% python3 -q
>>> import numpy as np
>>> from numpy import linalg as LA
>>> np.set_printoptions(suppress=True, linewidth=120)
>>> K = np.load("case18.npy")
>>> K
array([[ 1., -1.,  1.,  0.],
       [-1.,  2.,  1.,  0.],
       [ 2., -1.,  1.,  1.],
       [ 0.,  0.,  0.,  4.]])
>>> th = np.radians(90)
>>> Rm = np.eye(4)
>>> Rm[0, 0] = Rm[3, 3] = np.cos(th)
>>> Rm[0, 3], Rm[3, 0] = -np.sin(th), np.sin(th)
>>> Rm.round(1) + 0
array([[ 0.,  0.,  0., -1.],
       [ 0.,  1.,  0.,  0.],
       [ 0.,  0.,  1.,  0.],
       [ 1.,  0.,  0.,  0.]])
>>> other = K @ Rm.T
>>> np.round(LA.svd(K, compute_uv=False), 1), np.round(LA.svd(other, compute_uv=False), 1)
(array([4.2, 3.2, 1.9, 0.5]), array([4.2, 3.2, 1.9, 0.5]))
>>> np.round(np.abs(other - K).max(axis=0), 1)
array([4., 0., 0., 4.])
>>> np.allclose(K @ K.T, other @ other.T)
True
>>> np.allclose(LA.norm(K, axis=1), LA.norm(other, axis=1))
True
>>> Q, vecs = LA.qr(K[:, :1])[0], LA.qr(K[:, 1:])[0]
>>> sig = LA.svd(Q.T @ vecs, compute_uv=False)
>>> round(LA.norm(Q @ Q.T - vecs @ vecs.T, 2), 1)
np.float64(1.0)
>>> np.round(np.degrees(np.arccos(sig.clip(0, 1))), 1)
array([16.5])
>>> (sig > 0.9).sum()
np.int64(1)
>>> sig.round(1)
array([1.])
>>> other = K[0, 0] * K[1:] - np.outer(K[1:, 0], K[0])
>>> other
array([[ 0.,  1.,  2.,  0.],
       [ 0.,  1., -1.,  1.],
       [ 0.,  0.,  0.,  4.]])
>>> LA.matrix_rank(other), LA.matrix_rank(K)
(np.int64(3), np.int64(4))
>>> K[:, 0] / K[0, 0]
array([ 1., -1.,  2.,  0.])
>>> np.unravel_index(np.abs(K).argmax(), K.shape)
(np.int64(3), np.int64(3))
>>> np.round(LA.svd(K, compute_uv=False), 1)
array([4.2, 3.2, 1.9, 0.5])
>>> K.sum(axis=0)
array([2., 0., 3., 5.])
>>> K.sum(axis=1)
array([1., 2., 3., 4.])
>>> np.count_nonzero(K)
np.int64(11)
>>> LA.matrix_rank(K)
np.int64(4)
>>> np.diff(K, axis=0)
array([[-2.,  3.,  0.,  0.],
       [ 3., -3.,  0.,  1.],
       [-2.,  1., -1.,  3.]])
>>> m1 = np.loadtxt("sample10.csv", delimiter=",")
>>> m1
array([[-10.7, -13.3,  30.8],
       [ -1.2,   9.5, -16.5],
       [  0. , -16.5,  26.4],
       [  9.6,   6.6, -17.3],
       [ -6.5,  -1.4,  10.2],
       [ 10.1,  15. , -32.3],
       [-14.8, -12.4,  29. ],
       [  1.6,   1.1,  -1.1],
       [-11. ,  -8.2,  23.8],
       [ -6.9,  -1.6,   6.8],
       [ 12.5,   9.7, -23.3],
       [-10.4,  -6.8,  17.7],
       [  7.2,   0.6,  -7.4],
       [ -6.6,   2.9,  -0.7],
       [ -5.8, -10.5,  20.5],
       [ 15.8,   7.7, -25.5],
       [-10.5, -13.3,  28.7],
       [ -8.9, -12.8,  28.9],
       [ -1.4,  -3.2,   7.7],
       [ -9.1,  -8.9,  21.1],
       [  9. ,   0.1,  -6. ],
       [-15.4, -17.5,  39.4],
       [-12.1, -11. ,  30.5]])
>>> z = m1[:, 0] > np.median(m1[:, 0])
>>> u = m1[z].mean(axis=0) - m1[~z].mean(axis=0)
>>> z.astype(int)
array([0, 1, 1, 1, 0, 1, 0, 1, 0, 0, 1, 0, 1, 0, 1, 1, 0, 0, 1, 0, 1, 0, 0])
>>> np.round((((m1 - m1.mean(axis=0)) @ u > 0) == z).mean(), 1)
np.float64(0.8)
>>> u.round(1)
array([ 15.5,  10.5, -29. ])
>>> D = LA.norm(m1[:, None] - m1[None], axis=-1)
>>> np.flatnonzero(D[3] < D.mean() / 2)
array([ 1,  3, 10, 12, 15, 20])
>>> D.mean(axis=1).argmax()
np.int64(5)
>>> D[:5, :5].round(1)
array([[ 0. , 53.4, 12. , 55.9, 24.2],
       [53.4,  0. , 50.2, 11.2, 29.3],
       [12. , 50.2,  0. , 50.4, 23.1],
       [55.9, 11.2, 50.4,  0. , 32.9],
       [24.2, 29.3, 23.1, 32.9,  0. ]])
>>> Xc = m1 - m1.mean(axis=0)
>>> Uu, sig, Vh = LA.svd(Xc, full_matrices=False)
>>> np.round(Xc.mean(axis=0), 1) + 0
array([0., 0., 0.])
>>> np.round(sig ** 2 / (sig ** 2).sum(), 1) + 0
array([1., 0., 0.])
>>> sig.round(1)
array([115.1,  21.4,   3.6])
>>> np.abs(Uu[:, 0]).argmax()
np.int64(5)
>>> np.abs(Vh[0]).argmax()
np.int64(2)
>>> np.round(np.abs(Vh[-1]), 1)
array([0.4, 0.8, 0.5])
>>> np.round(LA.eigvals(K), 1)
array([-0.5+0.j ,  2.3+0.6j,  2.3-0.6j,  4. +0.j ])
>>> round(float(LA.det(K.T)), 1)
-12.0
>>> np.round(LA.eigvals(K).sum().real, 1)
np.float64(8.0)
>>> np.kron(np.eye(2, dtype=int), K)
array([[ 1., -1.,  1.,  0.,  0., -0.,  0.,  0.],
       [-1.,  2.,  1.,  0., -0.,  0.,  0.,  0.],
       [ 2., -1.,  1.,  1.,  0., -0.,  0.,  0.],
       [ 0.,  0.,  0.,  4.,  0.,  0.,  0.,  0.],
       [ 0., -0.,  0.,  0.,  1., -1.,  1.,  0.],
       [-0.,  0.,  0.,  0., -1.,  2.,  1.,  0.],
       [ 0., -0.,  0.,  0.,  2., -1.,  1.,  1.],
       [ 0.,  0.,  0.,  0.,  0.,  0.,  0.,  4.]])
>>> x = np.array([2, -2, 0])
>>> rhs = m1 @ x
>>> np.round(LA.pinv(m1) @ m1, 1) + 0
array([[1., 0., 0.],
       [0., 1., 0.],
       [0., 0., 1.]])
>>> np.round(LA.lstsq(m1, rhs)[0], 1) + 0
array([ 2., -2.,  0.])
>>> rhs.round(1)
array([  5.2, -21.4,  33. ,   6. , -10.2,  -9.8,  -4.8,   1. ,  -5.6, -10.6,   5.6,  -7.2,  13.2, -19. ,   9.4,  16.2,
         5.6,   7.8,   3.6,  -0.4,  17.8,   4.2,  -2.2])
>>> rng = np.random.default_rng(97)
>>> rhs = rhs + 0.3 * rng.normal(size=23)
>>> rhs.round(1)
array([  5.1, -21.1,  32.9,   5.7, -10.6, -10.1,  -4.9,   0.6,  -5.3, -11. ,   5.9,  -7.3,  13. , -19.5,   9.5,  16.4,
         5.6,   7.8,   3.5,  -0.4,  17.7,   4.4,  -1.8])
>>> c, *_ = LA.lstsq(m1, rhs)
>>> np.round(LA.norm(rhs - m1 @ c), 1)
np.float64(1.2)
>>> J = np.load("arr.npy")
>>> J.round(1)
array([[ 0.3,  1. ,  0. ],
       [-1. ,  0.3,  0. ],
       [ 0. ,  0. ,  1. ]])
>>> u = np.array([2, 2, 1])
>>> other = J + np.outer(u, np.eye(3)[1])
>>> LA.matrix_rank(other - J)
np.int64(1)
>>> x = np.array([-3, 3, -1])
>>> rhs = J @ x
>>> rhs.round(1)
array([ 1.9,  3.8, -1. ])
>>> np.round(LA.solve(J.T, J[2]), 1)
array([ 0., -0.,  1.])
>>> np.round(LA.solve(J, rhs), 1)
array([-3.,  3., -1.])
>>> np.round(LA.solve(J, rhs + J[:, 2]), 1)
array([-3.,  3.,  0.])
>>> Uu, sig, Vh = LA.svd(m1, full_matrices=False)
>>> np.abs(Uu[:, 0]).round(6).argmax()
np.int64(21)
>>> sig.round(1)
array([123.9,  21.5,   3.6])
>>> Uu.shape, sig.shape, Vh.shape
((23, 3), (3,), (3, 3))
>>> x = np.array([-3, -3, 3])
>>> [p for p in range(1, 25) if np.allclose(LA.matrix_power(J, p), np.eye(3))]
[5, 10, 15, 20]
>>> np.round(J.T @ (J @ x), 1)
array([-3., -3.,  3.])
>>> np.round(LA.det(J), 1)
np.float64(1.0)
>>> np.round(np.abs(LA.eigvals(J)), 1)
array([1., 1., 1.])
>>> 3 - LA.matrix_rank(J - np.eye(3), tol=1e-8)
np.int64(1)
>>> np.round((J - J.T) / 2, 1)
array([[ 0.,  1.,  0.],
       [-1.,  0.,  0.],
       [ 0.,  0.,  0.]])
>>> np.round(J @ J, 1)
array([[-0.8,  0.6,  0. ],
       [-0.6, -0.8,  0. ],
       [ 0. ,  0. ,  1. ]])
>>> np.round((J + J.T) / 2, 1)
array([[0.3, 0. , 0. ],
       [0. , 0.3, 0. ],
       [0. , 0. , 1. ]])
>>> round(float(np.abs(LA.eigvals(J)).max()), 1)
1.0
>>> round(LA.det(J), 1)
np.float64(1.0)
>>> E = np.load("out13.npy")
>>> E
array([[0, 1, 1],
       [1, 0, 1],
       [1, 1, 0]])
>>> [round(float(LA.det(E[:i, :i])), 2) + 0 for i in range(1, 4)]
[0.0, -1.0, 2.0]
>>> np.all(LA.eigvalsh(E) > 0)
np.False_
>>> np.allclose(E, E.T)
True
>>> np.trace(E)
np.int64(0)
>>> w, vecs = LA.eigh(E)
>>> np.round(np.abs(vecs[:, -1]), 1)
array([0.6, 0.6, 0.6])
>>> np.round(LA.eigvalsh(E @ E), 1)
array([1., 1., 4.])
>>> np.round(vecs.T @ E @ vecs, 1) + 0
array([[-1.,  0.,  0.],
       [ 0., -1.,  0.],
       [ 0.,  0.,  2.]])
>>> np.round(LA.svd(E, compute_uv=False), 1)
array([2., 1., 1.])
>>> np.round(vecs.T @ vecs, 1) + 0
array([[1., 0., 0.],
       [0., 1., 0.],
       [0., 0., 1.]])
>>> np.round(LA.eigvalsh(E + 5 * np.eye(3)), 1)
array([4., 4., 7.])
>>> w.sum(), np.trace(E)
(np.float64(0.0), np.int64(0))
>>> other = np.array([[-9, -7, -2], [4, 8, -4], [-4, 1, 3]])
>>> np.round(other.T @ J.T, 1)
array([[ 1. ,  9.8, -4. ],
       [ 5.4,  9.1,  1. ],
       [-4.4,  0.7,  3. ]])
>>> np.round(np.einsum("ij,ij->i", J, J), 1)
array([1., 1., 1.])
>>> other = E / np.sqrt((E ** 2).mean(axis=1, keepdims=True))
>>> LA.matrix_rank(other) == LA.matrix_rank(E)
np.True_
>>> np.round(E - E.mean(axis=1, keepdims=True), 1)
array([[-0.7,  0.3,  0.3],
       [ 0.3, -0.7,  0.3],
       [ 0.3,  0.3, -0.7]])
>>> LA.matrix_rank(E - E.mean(axis=1, keepdims=True))
np.int64(2)
>>> other[0].round(1)
array([0. , 1.2, 1.2])
>>> mat = np.loadtxt("block13.csv", delimiter=",")
>>> mat
array([[19.6, 30.2, 10.6],
       [19.4, 32. , 11.2],
       [21.1, 29.2, 10.8],
       [21.7, 31.3, 10.2],
       [18.7, 30.1, 10.5],
       [20. , 31.1,  9.3],
       [19.3, 29.2,  9.3],
       [18.3, 30.1,  9.9],
       [19.3, 28.8,  9.7],
       [19.8, 31.1,  9.3],
       [20.6, 30.5,  9.2],
       [19.8, 28.5, 10.4],
       [21.1, 28.8, 10.2],
       [22.6, 29.4, 10.3],
       [21.4, 28.3,  8.4],
       [20.1, 29.3,  8.9],
       [21.9, 30.7, 10.5],
       [21.3, 30.3,  8.8],
       [20.1, 29. ,  9.5],
       [19.4, 29.7,  9.9],
       [20.1, 28.9, 10.4],
       [19.3, 31.3, 11.9],
       [21. , 31.1, 11.3]])
>>> Xc = mat - mat.mean(axis=0)
>>> Uu, sig, Vh = LA.svd(Xc, full_matrices=False)
>>> np.round(sig ** 2 / (sig ** 2).sum(), 1)
array([0.5, 0.4, 0.2])
>>> z = mat[:, 1] > np.median(mat[:, 1])
>>> u = mat[z].mean(axis=0) - mat[~z].mean(axis=0)
>>> u.round(1)
array([0.4, 1.8, 0.4])
>>> np.argsort(-np.abs(u).round(6), kind="stable")
array([1, 2, 0])
>>> ((mat - mat.mean(axis=0)) @ u > 0).astype(int)
array([1, 1, 0, 1, 0, 1, 0, 0, 0, 1, 1, 0, 0, 0, 0, 0, 1, 1, 0, 0, 0, 1, 1])
>>> arr = np.load("mat.npy")
>>> arr
array([[-1.,  4.],
       [ 4., -4.]])
>>> Q, vecs = LA.qr(arr[:, :1])[0], LA.qr(arr[:, 1:])[0]
>>> sig = LA.svd(Q.T @ vecs, compute_uv=False)
>>> np.round(np.degrees(np.arccos(sig.clip(0, 1))), 1)
array([31.])
>>> (sig > 0.9).sum()
np.int64(0)
>>> z = rng.permutation(2)
>>> other = arr[:, z] * rng.choice([-1, 1], 2)
>>> other
array([[-4.,  1.],
       [ 4., -4.]])
>>> Uu, _, Vh = LA.svd(arr.T @ other)
>>> np.round(LA.lstsq(arr, other)[0], 1) + 0
array([[ 0., -1.],
       [-1.,  0.]])
>>> w, vecs = LA.eig(other)
>>> other @ vecs[:, 0] - w[0] * vecs[:, 0]
array([0., 0.])
>>> np.round(np.sort(LA.eigvals(other @ other)), 1)
array([ 4., 36.])
>>> np.round(np.sort(LA.eigvals(other.T)), 1)
array([-6., -2.])
>>> A = np.load("w.npy")
>>> A
array([[-4., -3., -4.],
       [ 0.,  1.,  0.],
       [ 0.,  1.,  3.]])
>>> w, vecs = LA.eig(A)
>>> np.round(np.sort(LA.eigvals(A.T)), 1)
array([-4.,  1.,  3.])
>>> np.round(np.sort(LA.eigvals(LA.inv(A))), 1)
array([-0.2,  0.3,  1. ])
>>> w
array([-4.,  3.,  1.])
>>> A @ vecs[:, 0] - w[0] * vecs[:, 0]
array([0., 0., 0.])
>>> x = np.array([2, -1, -2])
>>> a = np.maximum(A @ x, 0)
>>> np.maximum(A @ (3 * x), 0)
array([9., 0., 0.])
>>> np.maximum(A @ x, 0) - np.maximum(-A @ x, 0)
array([ 3., -1., -7.])
>>> np.round(np.tanh(A @ x), 1)
array([ 1. , -0.8, -1. ])
>>> a
array([3., 0., 0.])
>>> A.T @ a
array([-12.,  -9., -12.])
>>> x = np.array([-1, -1, -2])
>>> rhs = A @ x
>>> c, lr = np.zeros(3), 1 / LA.norm(A, 2) ** 2
>>> for i in range(15):
...     c -= lr * A.T @ (A @ c - rhs)
...     if i % 5 == 0: print(i, round(LA.norm(A @ c - rhs), 1))
... 
0 0.8
5 0.5
10 0.3
>>> round(LA.cond(A), 1)
np.float64(7.8)
